% ipython --no-banner

In [1]: import numpy as np

In [2]: from numpy import linalg as LA

In [3]: np.set_printoptions(suppress=True, linewidth=120)

In [4]: def rnd(a):
   ...:     return np.round(a, 2) + 0
   ...: 

In [5]: q, _ = LA.qr(np.array([[0.8, -1.1, 0.4, -1.9, 1.2, -0.4],
   ...:     [1.3, -1.3, -0.1, -0.7, -0.5, -0.9],
   ...:     [-0.6, -0.3, -1.1, 1.2, 0.9, 0.3],
   ...:     [0.2, 0.6, -1.0, -0.9, 0.3, -0.9],
   ...:     [-0.7, 0.1, -0.4, -0.1, 1.0, 0.5],
   ...:     [1.0, -0.5, -0.6, -0.1, 1.1, -0.1]]))

In [6]: A = 4 * q

In [7]: rnd(A)
Out[7]: 
array([[-1.56, -1.72,  0.72, -2.62, -1.14, -1.39],
       [-2.53, -1.3 , -0.53,  0.53,  2.43,  1.2 ],
       [ 1.17, -2.16, -2.58,  0.82,  0.11, -1.62],
       [-0.39,  2.25, -2.3 , -2.02,  1.03, -0.58],
       [ 1.36, -1.14, -0.87, -1.67, -0.51,  3.01],
       [-1.95,  0.53, -1.58,  1.14, -2.74,  0.8 ]])

In [8]: G = A.T @ A

In [9]: np.trace(G), (A ** 2).sum()
Out[9]: (np.float64(96.0), np.float64(96.0))

In [10]: rnd(LA.eigvalsh(G)[::-1])
Out[10]: array([16., 16., 16., 16., 16., 16.])

In [11]: rnd(np.diag(G))
Out[11]: array([16., 16., 16., 16., 16., 16.])

In [12]: print(LA.matrix_rank(G))
6

In [13]: arr = np.load("run11.npy")

In [14]: arr
Out[14]: 
array([[-5.19,  1.  , -1.3 ],
       [ 4.38,  0.5 ,  1.1 ],
       [-0.01, -0.3 ,  0.  ],
       [ 5.95, -0.4 ,  1.5 ],
       [ 0.47,  1.4 ,  0.1 ],
       [ 1.19,  0.5 ,  0.3 ],
       [-1.6 , -0.3 , -0.4 ],
       [ 5.98,  0.3 ,  1.5 ],
       [ 0.02,  0.5 ,  0.  ],
       [-3.2 ,  0.2 , -0.8 ],
       [-0.41, -2.1 , -0.1 ],
       [ 4.  , -0.8 ,  1.  ],
       [-5.2 , -0.2 , -1.3 ],
       [-1.59,  1.  , -0.4 ],
       [ 0.01, -0.1 ,  0.  ],
       [-6.01, -0.2 , -1.5 ],
       [ 1.22,  0.  ,  0.3 ],
       [ 6.81, -0.8 ,  1.7 ],
       [-6.4 ,  1.4 , -1.6 ],
       [-1.19, -0.1 , -0.3 ],
       [ 3.65, -1.8 ,  0.9 ],
       [-3.61,  0.2 , -0.9 ],
       [-3.63,  0.2 , -0.9 ],
       [ 4.04,  1.  ,  1.  ],
       [ 6.78, -0.3 ,  1.7 ],
       [ 1.22, -0.6 ,  0.3 ],
       [-6.8 , -0.2 , -1.7 ],
       [ 6.44, -0.6 ,  1.6 ]])

In [15]: Uu, sig, Vt = LA.svd(arr, full_matrices=False)

In [16]: rnd(Uu.T @ Uu)
Out[16]: 
array([[1., 0., 0.],
       [0., 1., 0.],
       [0., 0., 1.]])

In [17]: rnd(Uu.T @ arr @ Vt.T)
Out[17]: 
array([[22.96,  0.  ,  0.  ],
       [ 0.  ,  4.06,  0.  ],
       [ 0.  ,  0.  ,  0.03]])

In [18]: Uu, sig, Vt = LA.svd(arr)

In [19]: rnd(sig)
Out[19]: array([22.96,  4.06,  0.03])

In [20]: out = Uu[:, :2] @ np.diag(sig[:2]) @ Vt[:2]

In [21]: rnd(out)
Out[21]: 
array([[-5.19,  1.  , -1.3 ],
       [ 4.38,  0.5 ,  1.09],
       [-0.01, -0.3 ,  0.  ],
       [ 5.95, -0.4 ,  1.49],
       [ 0.47,  1.4 ,  0.12],
       [ 1.19,  0.5 ,  0.3 ],
       [-1.6 , -0.3 , -0.4 ],
       [ 5.98,  0.3 ,  1.49],
       [ 0.02,  0.5 ,  0.  ],
       [-3.2 ,  0.2 , -0.8 ],
       [-0.41, -2.1 , -0.1 ],
       [ 4.  , -0.8 ,  1.  ],
       [-5.2 , -0.2 , -1.3 ],
       [-1.59,  1.  , -0.4 ],
       [ 0.01, -0.1 ,  0.  ],
       [-6.01, -0.2 , -1.5 ],
       [ 1.22,  0.  ,  0.3 ],
       [ 6.81, -0.8 ,  1.7 ],
       [-6.4 ,  1.4 , -1.6 ],
       [-1.19, -0.1 , -0.3 ],
       [ 3.65, -1.8 ,  0.91],
       [-3.61,  0.2 , -0.9 ],
       [-3.63,  0.2 , -0.91],
       [ 4.04,  1.  ,  1.01],
       [ 6.78, -0.3 ,  1.69],
       [ 1.22, -0.6 ,  0.31],
       [-6.8 , -0.2 , -1.7 ],
       [ 6.44, -0.6 ,  1.61]])

In [22]: rnd(LA.norm(arr - out, 2)), rnd(sig[2])
Out[22]: (np.float64(0.03), np.float64(0.03))

In [23]: print(LA.matrix_rank(arr, rtol=0.05))
2

In [24]: LA.matrix_rank(out)
Out[24]: np.int64(2)

In [25]: K = np.loadtxt("a.csv", delimiter=",")

In [26]: rnd(K)
Out[26]: 
array([[0.03, 0.03, 0.05, 0.1 , 0.08, 0.08],
       [0.03, 0.03, 0.05, 0.1 , 0.08, 0.08],
       [0.05, 0.05, 0.08, 0.17, 0.14, 0.14],
       [0.1 , 0.1 , 0.17, 0.37, 0.3 , 0.3 ],
       [0.08, 0.08, 0.14, 0.3 , 0.25, 0.25],
       [0.08, 0.08, 0.14, 0.3 , 0.25, 0.25]])

In [27]: # columns 0 and 1 are equal

In [28]: vec = np.array([-2, 9, 0, 6, 7, 1])

In [29]: rnd(np.eye(6) - K)
Out[29]: 
array([[ 0.97, -0.03, -0.05, -0.1 , -0.08, -0.08],
       [-0.03,  0.97, -0.05, -0.1 , -0.08, -0.08],
       [-0.05, -0.05,  0.92, -0.17, -0.14, -0.14],
       [-0.1 , -0.1 , -0.17,  0.63, -0.3 , -0.3 ],
       [-0.08, -0.08, -0.14, -0.3 ,  0.75, -0.25],
       [-0.08, -0.08, -0.14, -0.3 , -0.25,  0.75]])

In [30]: rnd(K @ K @ vec)
Out[30]: array([1.46, 1.46, 2.44, 5.37, 4.39, 4.39])

In [31]: rnd(LA.eigvalsh(2 * K - np.eye(6)))
Out[31]: array([-1., -1., -1., -1., -1.,  1.])

In [32]: np.trace(K)
Out[32]: np.float64(1.0)

In [33]: m1 = np.array([[1, 1, -1, -1, 1, 1, -1, -1],
    ...:     [1, -1, -1, 1, 1, -1, -1, 1],
    ...:     [1, 1, 1, 1, 1, 1, 1, 1],
    ...:     [1, -1, 1, -1, -1, 1, -1, 1],
    ...:     [1, 1, 1, 1, -1, -1, -1, -1]])

In [34]: m1
Out[34]: 
array([[ 1,  1, -1, -1,  1,  1, -1, -1],
       [ 1, -1, -1,  1,  1, -1, -1,  1],
       [ 1,  1,  1,  1,  1,  1,  1,  1],
       [ 1, -1,  1, -1, -1,  1, -1,  1],
       [ 1,  1,  1,  1, -1, -1, -1, -1]])

In [35]: out = m1[0, 0] * m1[1:] - np.outer(m1[1:, 0], m1[0])

In [36]: print(out)
[[ 0 -2  0  2  0 -2  0  2]
 [ 0  0  2  2  0  0  2  2]
 [ 0 -2  2  0 -2  0  0  2]
 [ 0  0  2  2 -2 -2  0  0]]

In [37]: LA.matrix_rank(out), LA.matrix_rank(m1)
Out[37]: (np.int64(4), np.int64(5))

In [38]: Uu, sig, Vt = LA.svd(m1, full_matrices=False)

In [39]: (sig > 1e-8).sum()
Out[39]: np.int64(5)

In [40]: print(np.allclose(Uu * sig @ Vt, m1))
True

In [41]: rnd(Uu.T @ m1 @ Vt.T)
Out[41]: 
array([[2.83, 0.  , 0.  , 0.  , 0.  ],
       [0.  , 2.83, 0.  , 0.  , 0.  ],
       [0.  , 0.  , 2.83, 0.  , 0.  ],
       [0.  , 0.  , 0.  , 2.83, 0.  ],
       [0.  , 0.  , 0.  , 0.  , 2.83]])

In [42]: rnd(Uu.T @ Uu)
Out[42]: 
array([[1., 0., 0., 0., 0.],
       [0., 1., 0., 0., 0.],
       [0., 0., 1., 0., 0.],
       [0., 0., 0., 1., 0.],
       [0., 0., 0., 0., 1.]])

In [43]: rnd(np.sqrt((sig ** 2).sum())), rnd(LA.norm(m1))
Out[43]: (np.float64(6.32), np.float64(6.32))

In [44]: rnd(sig / sig[0])
Out[44]: array([1., 1., 1., 1., 1.])

In [45]: vec = np.array([2, 1, 4, 5, 5, 4, 1, 8])

In [46]: np.sign((m1 @ vec).round(6))
Out[46]: array([-1,  1,  1,  1, -1])

In [47]: m1 @ np.ones(8)
Out[47]: array([0., 0., 8., 0., 0.])

In [48]: m1 @ vec
Out[48]: array([-6, 10, 30,  6, -6])

In [49]: (m1 @ vec).argmax()
Out[49]: np.int64(2)

In [50]: F = np.load("x.npy")

In [51]: F
Out[51]: 
array([[ 3., -5., -5.,  4.,  0.],
       [ 2.,  1., -3.,  3.,  0.],
       [-3.,  4.,  5.,  1.,  0.],
       [ 1.,  4.,  5., -1.,  0.],
       [ 0.,  0.,  0.,  0., -5.]])

In [52]: # 2 blocks once reordered

In [53]: rnd(LA.matrix_power(F, 3))
Out[53]: 
array([[   9., -182., -103.,    7.,    0.],
       [  86., -141., -113.,   35.,    0.],
       [ -54.,  266.,  131.,   98.,    0.],
       [  28.,  140.,  105.,    6.,    0.],
       [   0.,    0.,    0.,    0., -125.]])

In [54]: F @ F
Out[54]: 
array([[ 18., -24.,  -5., -12.,   0.],
       [ 20.,  -9., -13.,   5.,   0.],
       [-15.,  43.,  33.,   4.,   0.],
       [ -5.,  15.,   3.,  22.,   0.],
       [  0.,   0.,   0.,   0.,  25.]])

In [55]: print(rnd(LA.det(F)))
2070.0

In [56]: rnd(np.abs(LA.eigvals(F)).max())
Out[56]: np.float64(5.0)

In [57]: np.allclose(F, F.T)
Out[57]: False

In [58]: rnd(np.sort(np.abs(LA.eigvals(F))))
Out[58]: array([3.85, 4.55, 4.86, 4.86, 5.  ])

In [59]: F.inv()
Traceback (most recent call last):
  Cell In[59], line 1
    F.inv()
AttributeError: 'numpy.ndarray' object has no attribute 'inv'


In [60]: q = F.astype(float).copy()

In [61]: for j in range(5):
    ...:     q[:, j] -= q[:, :j] @ (q[:, :j].T @ q[:, j])
    ...:     q[:, j] /= LA.norm(q[:, j])
    ...: 

In [62]: rnd(q.T @ F)
Out[62]: 
array([[ 4.8 , -4.38, -6.46,  2.92,  0.  ],
       [ 0.  ,  6.23,  5.41, -0.68,  0.  ],
       [ 0.  ,  0.  ,  3.6 , -1.8 ,  0.  ],
       [ 0.  ,  0.  ,  0.  ,  3.85,  0.  ],
       [ 0.  ,  0.  ,  0.  ,  0.  ,  5.  ]])

In [63]: out = F[0, 0] * F[1:] - np.outer(F[1:, 0], F[0])

In [64]: out
Out[64]: 
array([[  0.,  13.,   1.,   1.,   0.],
       [  0.,  -3.,   0.,  15.,   0.],
       [  0.,  17.,  20.,  -7.,   0.],
       [  0.,   0.,   0.,   0., -15.]])

In [65]: LA.matrix_rank(out), LA.matrix_rank(F)
Out[65]: (np.int64(4), np.int64(5))

In [66]: blk = np.stack([out, -3 * out, out[::-1]])

In [67]: (blk @ out.T).shape
Out[67]: (3, 4, 4)

In [68]: out = np.array([[-3, 3, -3, 2, 1], [-1, -1, 1, 2, 1], [1, 1, 1, 3, 3]])

In [69]: mat = out.T @ out

In [70]: print(mat)
[[11 -7  9 -5 -1]
 [-7 11 -9  7  5]
 [ 9 -9 11 -1  1]
 [-5  7 -1 17 13]
 [-1  5  1 13 11]]

In [71]: # looks like rank 3

In [72]: np.abs(np.diag(LA.qr(mat)[1])) > 1e-9
Out[72]: array([ True,  True,  True, False, False])

In [73]: np.allclose(mat[:-1].T @ LA.lstsq(mat[:-1].T, mat[-1])[0], mat[-1])
Out[73]: True

In [74]: rnd(np.trace(LA.pinv(mat) @ mat))
Out[74]: np.float64(3.0)

In [75]: W0 = np.load("mat.npy")

In [76]: print(W0)
[[ 0.6  4.5  0.   0.1]
 [-1.3  1.  -0.4  0.4]
 [ 1.7 -1.  -0.8  2.1]
 [ 0.1 -8.5  0.2  1.2]
 [ 0.9 -4.5 -1.7  1. ]
 [-0.3  4.5  0.2  0.7]
 [-0.2 -3.  -1.9  0.1]]

In [77]: vec = np.array([0, 3, 3, 2])

In [78]: y = W0 @ vec

In [79]: rnd(LA.solve(W0.T @ W0, W0.T @ y))
Out[79]: array([0., 3., 3., 2.])

In [80]: rnd(LA.pinv(W0) @ W0)
Out[80]: 
array([[1., 0., 0., 0.],
       [0., 1., 0., 0.],
       [0., 0., 1., 0.],
       [0., 0., 0., 1.]])

In [81]: try:
    ...:     LA.solve(W0, y)
    ...: except LA.LinAlgError as e:
    ...:     print("failed:", e)
    ...: 
failed: Last 2 dimensions of the array must be square

In [82]: rng = np.random.default_rng(15595)

In [83]: y = y + 0.02 * rng.normal(size=7)

In [84]: rnd(y)
Out[84]: array([ 13.71,   2.61,  -1.18, -22.52, -16.6 ,  15.47, -14.47])

In [85]: c, *_ = LA.lstsq(W0, y)

In [86]: [round(float(LA.norm(LA.solve(W0.T @ W0 + lam * np.eye(4), W0.T @ y))), 2) for lam in (0, 1, 10, 100)]
Out[86]: [4.68, 4.15, 3.05, 1.83]

In [87]: c.round()
Out[87]: array([0., 3., 3., 2.])

In [88]: G = W0.T @ W0

In [89]: (W0 @ W0.T).shape
Out[89]: (7, 7)

In [90]: rnd(LA.svd(W0, compute_uv=False) ** 2)
Out[90]: array([146.8 ,  10.66,   4.77,   2.56])

In [91]: np.trace(G), (W0 ** 2).sum()
Out[91]: (np.float64(164.79), np.float64(164.79))

In [92]: rnd(LA.eigvalsh(G)[::-1])
Out[92]: array([146.8 ,  10.66,   4.77,   2.56])

In [93]: vec = np.array([2, 5, 0, 1])

In [94]: h = np.maximum(W0 @ vec, 0)

In [95]: np.flatnonzero(h > 1e-9)
Out[95]: array([0, 1, 2, 5])

In [96]: rnd(np.tanh(W0 @ vec))
Out[96]: array([ 1.  ,  0.99,  0.46, -1.  , -1.  ,  1.  , -1.  ])

In [97]: rnd(W0.T @ h)
Out[97]: array([  4.71, 211.1 ,   3.  ,  20.37])

In [98]: W0 * (h > 1e-9)[:, None]
Out[98]: 
array([[ 0.6,  4.5,  0. ,  0.1],
       [-1.3,  1. , -0.4,  0.4],
       [ 1.7, -1. , -0.8,  2.1],
       [ 0. , -0. ,  0. ,  0. ],
       [ 0. , -0. , -0. ,  0. ],
       [-0.3,  4.5,  0.2,  0.7],
       [-0. , -0. , -0. ,  0. ]])

In [99]: rnd(np.maximum(W0 @ (3 * vec), 0))
Out[99]: array([71.4,  8.4,  1.5,  0. ,  0. , 67.8,  0. ])

In [100]: np.abs(W0).max()
Out[100]: np.float64(8.5)

In [101]: rnd(W0.mean(axis=0))
Out[101]: array([ 0.21, -1.  , -0.63,  0.8 ])

In [102]: W0[:, 4]
Traceback (most recent call last):
  Cell In[102], line 1
    W0[:, 4]
IndexError: index 4 is out of bounds for axis 1 with size 4


In [103]: rnd(W0 - W0[0])
Out[103]: 
array([[  0. ,   0. ,   0. ,   0. ],
       [ -1.9,  -3.5,  -0.4,   0.3],
       [  1.1,  -5.5,  -0.8,   2. ],
       [ -0.5, -13. ,   0.2,   1.1],
       [  0.3,  -9. ,  -1.7,   0.9],
       [ -0.9,   0. ,   0.2,   0.6],
       [ -0.8,  -7.5,  -1.9,   0. ]])

In [104]: E = 5 * np.eye(5) + np.ones((5, 5))

In [105]: E
Out[105]: 
array([[6., 1., 1., 1., 1.],
       [1., 6., 1., 1., 1.],
       [1., 1., 6., 1., 1.],
       [1., 1., 1., 6., 1.],
       [1., 1., 1., 1., 6.]])

In [106]: evals, vecs = LA.eigh(E)

In [107]: vec = np.array([1, 1, 1, 0, 1])

In [108]: vec @ E @ vec
Out[108]: np.float64(36.0)

In [109]: rnd(LA.eigvalsh(E[1:, 1:]))
Out[109]: array([5., 5., 5., 9.])

In [110]: evals, vecs = LA.eig(E)

In [111]: rnd(E @ vecs[:, 0] - evals[0] * vecs[:, 0])
Out[111]: array([0., 0., 0., 0., 0.])

In [112]: rnd(np.sort(LA.eigvals(E @ E)))
Out[112]: array([ 25.,  25.,  25.,  25., 100.])

In [113]: rnd(np.prod(evals))
Out[113]: np.float64(6250.0)

In [114]: vec = np.array([1, 2, 1, 1, 0])

In [115]: print(np.einsum("ij,j->i", E, vec))
[10. 15. 10. 10.  5.]

In [116]: E @ np.eye(5)[4]
Out[116]: array([1., 1., 1., 1., 6.])

In [117]: (E @ vec).argmax()
Out[117]: np.int64(1)

In [118]: E @ np.ones(5)
Out[118]: array([10., 10., 10., 10., 10.])

In [119]: (E * vec).sum(axis=1)
Out[119]: array([10., 15., 10., 10.,  5.])

In [120]: E * vec
Out[120]: 
array([[ 6.,  2.,  1.,  1.,  0.],
       [ 1., 12.,  1.,  1.,  0.],
       [ 1.,  2.,  6.,  1.,  0.],
       [ 1.,  2.,  1.,  6.,  0.],
       [ 1.,  2.,  1.,  1.,  0.]])
